>>> import numpy as np
>>> np.set_printoptions(precision=2, suppress=True, linewidth=140)
>>> A = np.loadtxt("m.csv", delimiter=",")
>>> A
array([[0.67, 0.33, 0.  , 0.  , 0.  , 0.  , 0.  , 0.  , 0.  ],
       [0.  , 0.25, 0.  , 0.25, 0.25, 0.  , 0.  , 0.25, 0.  ],
       [0.  , 0.  , 0.67, 0.  , 0.  , 0.  , 0.33, 0.  , 0.  ],
       [0.  , 0.  , 0.  , 0.5 , 0.  , 0.  , 0.  , 0.  , 0.5 ],
       [0.  , 0.  , 0.  , 0.  , 0.5 , 0.  , 0.  , 0.  , 0.5 ],
       [0.17, 0.17, 0.17, 0.17, 0.17, 0.17, 0.  , 0.  , 0.  ],
       [0.  , 0.  , 0.25, 0.  , 0.  , 0.25, 0.5 , 0.  , 0.  ],
       [0.  , 0.  , 0.  , 0.5 , 0.  , 0.  , 0.  , 0.5 , 0.  ],
       [0.17, 0.17, 0.  , 0.  , 0.17, 0.  , 0.  , 0.17, 0.33]])
>>> # a transition matrix
>>> r0 = np.array([1, 3, 0, 0, 3, 2, 0, 0, 0])
>>> B = A + np.outer(r0, np.eye(9)[2])
>>> B
array([[0.67, 0.33, 1.  , 0.  , 0.  , 0.  , 0.  , 0.  , 0.  ],
       [0.  , 0.25, 3.  , 0.25, 0.25, 0.  , 0.  , 0.25, 0.  ],
       [0.  , 0.  , 0.67, 0.  , 0.  , 0.  , 0.33, 0.  , 0.  ],
       [0.  , 0.  , 0.  , 0.5 , 0.  , 0.  , 0.  , 0.  , 0.5 ],
       [0.  , 0.  , 3.  , 0.  , 0.5 , 0.  , 0.  , 0.  , 0.5 ],
       [0.17, 0.17, 2.17, 0.17, 0.17, 0.17, 0.  , 0.  , 0.  ],
       [0.  , 0.  , 0.25, 0.  , 0.  , 0.25, 0.5 , 0.  , 0.  ],
       [0.  , 0.  , 0.  , 0.5 , 0.  , 0.  , 0.  , 0.5 , 0.  ],
       [0.17, 0.17, 0.  , 0.  , 0.17, 0.  , 0.  , 0.17, 0.33]])
>>> np.round(np.linalg.matrix_power(A, 100), 2) + 0
array([[0.13, 0.12, 0.  , 0.2 , 0.14, 0.  , 0.  , 0.14, 0.26],
       [0.13, 0.12, 0.  , 0.2 , 0.14, 0.  , 0.  , 0.14, 0.26],
       [0.13, 0.12, 0.  , 0.2 , 0.14, 0.  , 0.  , 0.14, 0.26],
       [0.13, 0.12, 0.  , 0.2 , 0.14, 0.  , 0.  , 0.14, 0.26],
       [0.13, 0.12, 0.  , 0.2 , 0.14, 0.  , 0.  , 0.14, 0.26],
       [0.13, 0.12, 0.  , 0.2 , 0.14, 0.  , 0.  , 0.14, 0.26],
       [0.13, 0.12, 0.  , 0.2 , 0.14, 0.  , 0.  , 0.14, 0.26],
       [0.13, 0.12, 0.  , 0.2 , 0.14, 0.  , 0.  , 0.14, 0.26],
       [0.13, 0.12, 0.  , 0.2 , 0.14, 0.  , 0.  , 0.14, 0.26]])
>>> pr = np.eye(9)[8]
>>> for _ in range(7):
...     pr = pr @ A
...     print(pr.round(2))
... 
[0.17 0.17 0.   0.   0.17 0.   0.   0.17 0.33]
[0.17 0.15 0.   0.12 0.18 0.   0.   0.18 0.19]
[0.14 0.13 0.   0.19 0.16 0.   0.   0.16 0.22]
[0.13 0.12 0.   0.21 0.15 0.   0.   0.15 0.25]
[0.13 0.11 0.   0.21 0.14 0.   0.   0.14 0.26]
[0.13 0.12 0.   0.2  0.14 0.   0.   0.14 0.26]
[0.13 0.12 0.   0.2  0.14 0.   0.   0.14 0.26]
>>> rng = np.random.default_rng(941457)
>>> idx = rng.permutation(9)
>>> idx
array([5, 7, 0, 1, 8, 6, 2, 4, 3])
>>> B = A[idx][:, idx]
>>> round(float(np.linalg.det(B)), 2), round(float(np.linalg.det(A[idx])), 2)
(0.0, -0.0)
>>> round(np.trace(B), 2)
np.float64(4.08)
>>> np.allclose(B, A)
False
>>> O, r_ = np.linalg.qr(A)
>>> np.allclose(r_.T @ r_, A.T @ A)
True
>>> O.shape, r_.shape
((9, 9), (9, 9))
>>> np.trace(O @ O.T)
np.float64(9.0)
>>> np.round(O.T @ O, 2) + 0
array([[1., 0., 0., 0., 0., 0., 0., 0., 0.],
       [0., 1., 0., 0., 0., 0., 0., 0., 0.],
       [0., 0., 1., 0., 0., 0., 0., 0., 0.],
       [0., 0., 0., 1., 0., 0., 0., 0., 0.],
       [0., 0., 0., 0., 1., 0., 0., 0., 0.],
       [0., 0., 0., 0., 0., 1., 0., 0., 0.],
       [0., 0., 0., 0., 0., 0., 1., 0., 0.],
       [0., 0., 0., 0., 0., 0., 0., 1., 0.],
       [0., 0., 0., 0., 0., 0., 0., 0., 1.]])
>>> np.abs(np.diag(r_))
array([0.71, 0.27, 0.73, 0.72, 0.51, 0.27, 0.26, 0.37, 0.36])
>>> data = np.load("x.npy")
>>> data
array([[-1, -1, -1, -1],
       [-1, -2, -2, -2],
       [-1, -2, -3, -3],
       [-1, -2, -3, -4]])
>>> B = data / np.sqrt((data ** 2).mean(axis=1, keepdims=True))
>>> np.linalg.matrix_rank(B) == np.linalg.matrix_rank(data)
np.True_
>>> w, V = np.linalg.eigh(data)
>>> np.round(V.T @ data @ V, 2) + 0
array([[-8.29,  0.  ,  0.  ,  0.  ],
       [ 0.  , -1.  ,  0.  ,  0.  ],
       [ 0.  ,  0.  , -0.43,  0.  ],
       [ 0.  ,  0.  ,  0.  , -0.28]])
>>> w
array([-8.29, -1.  , -0.43, -0.28])
>>> (w > 1e-8).sum(), (w < -1e-8).sum()
(np.int64(0), np.int64(4))
>>> B = data + rng.integers(-2, 3, (4, 1)) @ rng.integers(-2, 3, (1, 4))
>>> B
array([[ 0, -3, -1,  1],
       [-1, -2, -2, -2],
       [-2,  0, -3, -5],
       [ 1, -6, -3,  0]])
>>> np.linalg.matrix_rank(B - data, tol=1e-8)
np.int64(1)
>>> np.abs(B - data).sum(axis=1)
array([ 5,  0,  5, 10])
>>> J = np.array([[3, 0, 1, 1, 1, 1, 3, 1],
...     [2, 2, 3, 1, 2, 1, 0, 2],
...     [3, 2, 0, 1, 2, 2, 0, 2],
...     [0, 0, 3, 3, 1, 3, 3, 3],
...     [1, 1, 1, 1, 3, 0, 0, 2],
...     [0, 3, 0, 2, 1, 0, 1, 2],
...     [2, 2, 0, 2, 2, 0, 3, 3],
...     [1, 0, 2, 3, 0, 0, 0, 1]])
>>> J[-1] = J[0] + 2 * J[1]
>>> J
array([[3, 0, 1, 1, 1, 1, 3, 1],
       [2, 2, 3, 1, 2, 1, 0, 2],
       [3, 2, 0, 1, 2, 2, 0, 2],
       [0, 0, 3, 3, 1, 3, 3, 3],
       [1, 1, 1, 1, 3, 0, 0, 2],
       [0, 3, 0, 2, 1, 0, 1, 2],
       [2, 2, 0, 2, 2, 0, 3, 3],
       [7, 4, 7, 3, 5, 3, 3, 5]])
>>> B = A / np.sqrt((A ** 2).mean(axis=1, keepdims=True))
>>> np.linalg.matrix_rank(A - A.mean(axis=1, keepdims=True))
np.int64(8)
>>> B[7]
array([0.  , 0.  , 0.  , 2.12, 0.  , 0.  , 0.  , 2.12, 0.  ])
>>> np.linalg.matrix_rank(B) == np.linalg.matrix_rank(A)
np.True_
>>> np.linalg.norm(B, axis=1)
array([3., 3., 3., 3., 3., 3., 3., 3., 3.])
>>> Uu, sigma, Vh = np.linalg.svd(J)
>>> V = Vh[:(sigma > 1e-8).sum()]
>>> vec = J[3] + -1 * J[0] + rng.integers(2) * np.eye(8)[3]
>>> vec
array([-3.,  0.,  2.,  2.,  0.,  2.,  0.,  2.])
>>> np.linalg.matrix_rank(np.vstack([J, vec]))
np.int64(7)
>>> round(float(np.linalg.norm(A[5], 1)), 2), round(np.linalg.norm(A[5], np.inf), 2)
(1.0, np.float64(0.17))
>>> np.linalg.norm(A, axis=0)
array([0.71, 0.48, 0.73, 0.77, 0.61, 0.3 , 0.6 , 0.58, 0.78])
>>> np.linalg.norm(A, axis=1).argmax()
np.int64(0)
>>> round(float(A[5] @ A[3]), 2)
0.08
>>> np.round(np.linalg.norm(A, 2), 2)
np.float64(1.07)
>>> idx = rng.permutation(8)
>>> idx
array([1, 5, 7, 0, 3, 4, 2, 6])
>>> B = J[idx][:, idx]
>>> np.allclose(B, J)
False
>>> np.diag(B)
array([2, 0, 5, 3, 3, 3, 0, 3])
>>> np.round(np.sort(np.abs(np.linalg.eigvals(B))), 2) + 0
array([ 0.  ,  1.42,  1.42,  1.75,  1.75,  2.16,  2.16, 15.9 ])
>>> round(np.linalg.det(B), 2), round(np.linalg.det(J[idx]), 2)
(np.float64(0.0), np.float64(0.0))
>>> E = np.loadtxt("layer19.csv", delimiter=",")
>>> E
array([[0., 2., 2., 2.],
       [2., 0., 2., 2.],
       [2., 2., 0., 2.],
       [2., 2., 2., 0.]])
>>> B = E + rng.integers(-2, 3, (4, 1)) @ rng.integers(-2, 3, (1, 4))
>>> B
array([[ 0.,  2.,  2.,  2.],
       [ 2., -2.,  2.,  2.],
       [ 2.,  2.,  0.,  2.],
       [ 2.,  2.,  2.,  0.]])
>>> np.linalg.svd(B - E, compute_uv=False)
array([2., 0., 0., 0.])
>>> np.linalg.matrix_rank(B - E, tol=1e-8)
np.int64(1)
>>> W0 = np.array([[4, -8, 7, 6, -3, 6, 3, -3, -6],
...     [-9, 9, -6, 2, 5, 0, -1, -4, 5],
...     [1, -4, -4, -6, -1, 4, -2, 9, 3],
...     [-1, 9, -6, 5, -7, 7, -1, 5, 9],
...     [-5, -3, -8, -5, -6, -4, -1, 3, -2],
...     [5, -2, -9, -1, 4, 3, 6, -4, -9],
...     [-7, 7, -9, 3, 4, -9, 3, 8, -2],
...     [-1, -2, -4, 7, 3, 4, 2, -4, 6]]) * (rng.random((8, 9)) < 0.3)
>>> W0
array([[ 4,  0,  0,  0,  0,  0,  0, -3,  0],
       [ 0,  0,  0,  0,  0,  0,  0,  0,  0],
       [ 0, -4,  0,  0,  0,  4,  0,  0,  0],
       [ 0,  0,  0,  0,  0,  0,  0,  0,  0],
       [ 0, -3, -8,  0,  0, -4, -1,  0, -2],
       [ 0,  0,  0,  0,  4,  0,  0,  0,  0],
       [ 0,  0, -9,  0,  0,  0,  0,  0, -2],
       [ 0, -2,  0,  7,  3,  0,  0,  0,  0]])
>>> Uu, sigma, Vh = np.linalg.svd(W0)
>>> sigma.round(2) + 0
array([12.88,  8.17,  5.57,  5.  ,  3.74,  3.37,  0.  ,  0.  ])
>>> np.argmax(sigma[:-1] / (sigma[1:] + 1e-6)) + 1
np.int64(6)
>>> B = Uu[:, :6] @ np.diag(sigma[:6]) @ Vh[:6]
>>> np.linalg.matrix_rank(W0, rtol=0.05)
np.int64(6)
>>> B.round(2) + 0
array([[ 4.,  0.,  0.,  0.,  0.,  0.,  0., -3.,  0.],
       [ 0.,  0.,  0.,  0.,  0.,  0.,  0.,  0.,  0.],
       [ 0., -4.,  0.,  0.,  0.,  4.,  0.,  0.,  0.],
       [ 0.,  0.,  0.,  0.,  0.,  0.,  0.,  0.,  0.],
       [ 0., -3., -8.,  0.,  0., -4., -1.,  0., -2.],
       [ 0.,  0.,  0.,  0.,  4.,  0.,  0.,  0.,  0.],
       [ 0.,  0., -9.,  0.,  0.,  0.,  0.,  0., -2.],
       [ 0., -2.,  0.,  7.,  3.,  0.,  0.,  0.,  0.]])
>>> round(np.linalg.norm(W0 - B, 2), 2), round(sigma[6], 2)
(np.float64(0.0), np.float64(0.0))
>>> rk = np.linalg.matrix_rank(W0)
>>> rk
np.int64(6)
>>> N = np.linalg.svd(W0)[2][rk:].T
>>> [int(np.linalg.matrix_rank(W0[:, :j + 1])) for j in range(9)]
[1, 2, 3, 4, 5, 6, 6, 6, 6]
>>> [int(np.linalg.matrix_rank(W0[:i])) for i in range(1, len(W0) + 1)]
[1, 1, 2, 2, 3, 4, 5, 6]
>>> N.shape
(9, 3)
>>> Uu, sigma, Vh = np.linalg.svd(W0, full_matrices=False)
>>> Uu.shape, sigma.shape, Vh.shape
((8, 8), (8,), (8, 9))
>>> np.cumsum(sigma ** 2) / np.sum(sigma ** 2)
array([0.53, 0.74, 0.84, 0.92, 0.96, 1.  , 1.  , 1.  ])
>>> np.allclose(Uu * sigma @ Vh, W0)
True
>>> np.round(Vh @ Vh.T, 2) + 0
array([[1., 0., 0., 0., 0., 0., 0., 0.],
       [0., 1., 0., 0., 0., 0., 0., 0.],
       [0., 0., 1., 0., 0., 0., 0., 0.],
       [0., 0., 0., 1., 0., 0., 0., 0.],
       [0., 0., 0., 0., 1., 0., 0., 0.],
       [0., 0., 0., 0., 0., 1., 0., 0.],
       [0., 0., 0., 0., 0., 0., 1., 0.],
       [0., 0., 0., 0., 0., 0., 0., 1.]])
>>> np.round(sigma / sigma[0], 2) + 0
array([1.  , 0.63, 0.43, 0.39, 0.29, 0.26, 0.  , 0.  ])
>>> np.abs(Uu[:, 0]).round(6).argmax()
np.int64(4)
>>> M = np.load("case19.npy")
>>> M
array([[-1.71,  1.62,  2.77, -1.08, -3.3 , -1.53,  0.31,  1.24],
       [-3.02, -1.3 , -0.27,  0.7 ,  1.73, -0.04, -1.63, -2.55],
       [-1.31,  0.62,  1.43, -2.32, -1.4 , -1.01, -0.95, -0.62],
       [ 1.62,  1.26,  0.73,  1.98, -1.95,  0.  ,  2.41,  3.25],
       [ 5.75, -1.1 , -3.9 ,  0.4 ,  3.2 ,  2.3 ,  1.  ,  0.55]])
>>> def softmax(z):
...     e = np.exp(z - z.max(axis=-1, keepdims=True))
...     return e / e.sum(axis=-1, keepdims=True)
... 
>>> softmax(M).sum(axis=1)
array([1., 1., 1., 1., 1.])
>>> np.round(softmax(M[3]), 2) + 0
array([0.09, 0.06, 0.04, 0.13, 0.  , 0.02, 0.2 , 0.46])
>>> S = M @ M.T / np.sqrt(8)
>>> softmax(S).round(6).argmax(axis=1)
array([0, 1, 0, 3, 4])
>>> np.round(softmax(S + np.triu(np.full(S.shape, -np.inf), 1)), 2) + 0
array([[1.  , 0.  , 0.  , 0.  , 0.  ],
       [0.  , 1.  , 0.  , 0.  , 0.  ],
       [0.59, 0.01, 0.41, 0.  , 0.  ],
       [0.  , 0.  , 0.  , 1.  , 0.  ],
       [0.  , 0.  , 0.  , 0.  , 1.  ]])
>>> np.round(softmax(S), 2) + 0
array([[0.99, 0.  , 0.01, 0.  , 0.  ],
       [0.  , 1.  , 0.  , 0.  , 0.  ],
       [0.59, 0.01, 0.41, 0.  , 0.  ],
       [0.  , 0.  , 0.  , 1.  , 0.  ],
       [0.  , 0.  , 0.  , 0.  , 1.  ]])
>>> Uu, sigma, Vh = np.linalg.svd(M)
>>> np.argmax(sigma[:-1] / (sigma[1:] + 1e-6)) + 1
np.int64(3)
>>> B = Uu[:, :3] @ np.diag(sigma[:3]) @ Vh[:3]
>>> round(float(np.linalg.norm(M - B, 2)), 2), round(float(sigma[3]), 2)
(0.0, 0.0)
>>> np.linalg.matrix_rank(B)
np.int64(3)
>>> np.round(np.linalg.norm(M - B) / np.linalg.norm(M), 2)
np.float64(0.0)
>>> arr = np.loadtxt("w.csv", delimiter=",")
>>> arr
array([[-2.32, -2.15, -1.73,  2.  , -4.06, -4.82],
       [-0.81, -3.2 ,  2.22,  2.  ,  1.4 ,  0.77],
       [-1.29, -1.48, -1.08,  2.  , -2.38, -2.4 ],
       [-0.78, -0.72,  3.44,  2.  ,  2.66, -1.63],
       [ 0.73,  1.65,  3.81,  2.  ,  4.53,  0.53],
       [ 0.42,  0.07,  2.9 ,  2.  ,  3.32,  1.2 ],
       [ 2.99,  4.75,  6.25,  2.  ,  9.24,  4.22],
       [ 2.44,  4.07,  3.88,  2.  ,  6.33,  3.25],
       [ 0.22, -0.64, -2.19,  2.  , -1.97,  1.3 ],
       [-0.28,  0.06,  1.35,  2.  ,  1.07, -0.89],
       [ 0.07,  0.68,  0.24,  2.  ,  0.31, -0.47],
       [-2.03, -2.44, -0.27,  2.  , -2.3 , -3.64],
       [-0.35,  0.75,  0.45,  2.  ,  0.11, -1.79],
       [ 2.89,  4.71,  6.87,  2.  ,  9.76,  3.97],
       [-0.47, -1.15, -0.18,  2.  , -0.65, -0.26],
       [ 1.19,  1.76, -1.1 ,  2.  ,  0.09,  1.81],
       [ 2.93,  3.11,  3.3 ,  2.  ,  6.24,  5.69],
       [ 0.47,  0.12,  3.06,  2.  ,  3.53,  1.29],
       [-1.74, -3.09, -2.69,  2.  , -4.43, -2.13],
       [ 1.3 ,  1.82,  6.  ,  2.  ,  7.3 ,  2.08],
       [ 1.65,  3.13,  0.08,  2.  ,  1.73,  1.8 ],
       [ 1.85,  2.98,  1.68,  2.  ,  3.53,  2.56]])
>>> # looks like rank 4
>>> softmax(arr[21] + -3)
array([0.07, 0.23, 0.06, 0.09, 0.4 , 0.15])
>>> softmax(arr).sum(axis=1)
array([1., 1., 1., 1., 1., 1., 1., 1., 1., 1., 1., 1., 1., 1., 1., 1., 1., 1., 1., 1., 1., 1.])
>>> S = arr @ arr.T / np.sqrt(6)
>>> softmax(S).round(6).argmax(axis=1)
array([ 0,  1,  0, 13, 13, 13, 13, 13, 18, 13, 13,  0,  0, 13, 18, 16, 13, 13, 18, 13, 13, 13])
>>> Uu, sigma, Vh = np.linalg.svd(arr)
>>> sigma.round(2) + 0
array([30.01, 10.57,  7.04,  5.13,  0.  ,  0.  ])
>>> B = Uu[:, :4] @ np.diag(sigma[:4]) @ Vh[:4]
>>> np.round(np.abs(arr - B).max(), 2)
np.float64(0.0)
>>> np.linalg.matrix_rank(arr, rtol=0.05)
np.int64(4)
>>> round(np.linalg.norm(arr - B) / np.linalg.norm(arr), 2)
np.float64(0.0)
>>> round(float(np.linalg.norm(arr - B, 2)), 2), np.round(sigma[4], 2)
(0.0, np.float64(0.0))
>>> np.linalg.matrix_rank(B)
np.int64(4)
>>> rk = np.linalg.matrix_rank(arr)
>>> rk
np.int64(4)
>>> N = np.linalg.svd(arr)[2][rk:].T
>>> N.shape
(6, 2)
>>> B = arr / np.linalg.norm(arr, axis=1, keepdims=True)
>>> G = B @ B.T
>>> np.linalg.norm(B, axis=1)
array([1., 1., 1., 1., 1., 1., 1., 1., 1., 1., 1., 1., 1., 1., 1., 1., 1., 1., 1., 1., 1., 1.])
>>> Uu, sigma, Vh = np.linalg.svd(arr)
>>> V = Vh[:(sigma > 1e-8).sum()]
>>> vec = arr[3] + 4 * arr[13] + rng.integers(2) * np.eye(6)[3]
>>> vec
array([10.8 , 18.11, 30.92, 11.  , 41.71, 14.27])
>>> np.diag(V.T @ V)
array([0.17, 0.87, 0.54, 1.  , 0.54, 0.87])
>>> np.allclose(V.T @ V @ vec, vec)
True
>>> np.linalg.matrix_rank(np.vstack([arr, vec]))
np.int64(4)
>>> K = np.array([[1, -1, 0, 0, -2, 0, 0],
...     [0, 1, 1, 1, 2, 0, -1],
...     [2, 0, 0, 1, -1, 1, 0],
...     [-2, 1, -2, 2, 0, 0, 0]])
>>> K
array([[ 1, -1,  0,  0, -2,  0,  0],
       [ 0,  1,  1,  1,  2,  0, -1],
       [ 2,  0,  0,  1, -1,  1,  0],
       [-2,  1, -2,  2,  0,  0,  0]])
>>> W = np.array([[6, 6, 6, 5, 0, 0],
...     [4, 1, 3, 1, 2, 8],
...     [2, 9, 5, 5, 7, 0],
...     [6, 8, 7, 3, 6, 6],
...     [1, 5, 9, 1, 3, 5],
...     [3, 9, 2, 8, 6, 4],
...     [3, 4, 4, 2, 4, 5]])
>>> c = np.array([0, 1, 1, 0, 5, 5])
>>> act = np.maximum(K @ W + c, 0)
>>> act
array([[ 0,  0,  0,  2,  0,  0],
       [11, 25, 30,  9, 22, 24],
       [20, 25, 13, 20, 14, 10],
       [ 0,  0,  0,  0,  5, 25]])
>>> np.linalg.matrix_rank(act)
np.int64(4)
>>> (act > 0).astype(int)
array([[0, 0, 0, 1, 0, 0],
       [1, 1, 1, 1, 1, 1],
       [1, 1, 1, 1, 1, 1],
       [0, 0, 0, 0, 1, 1]])
>>> cent = np.array([[2, 0, 0], [1, 1, 2], [1, 2, 0], [0, 1, 0], [2, 2, 1], [1, 0, 0]])
>>> (act @ cent).round(6).argmax(axis=1)
array([1, 0, 0, 0])
>>> act @ cent
array([[  0,   2,   0],
       [145, 138,  72],
       [116,  99,  64],
       [ 35,  10,   5]])
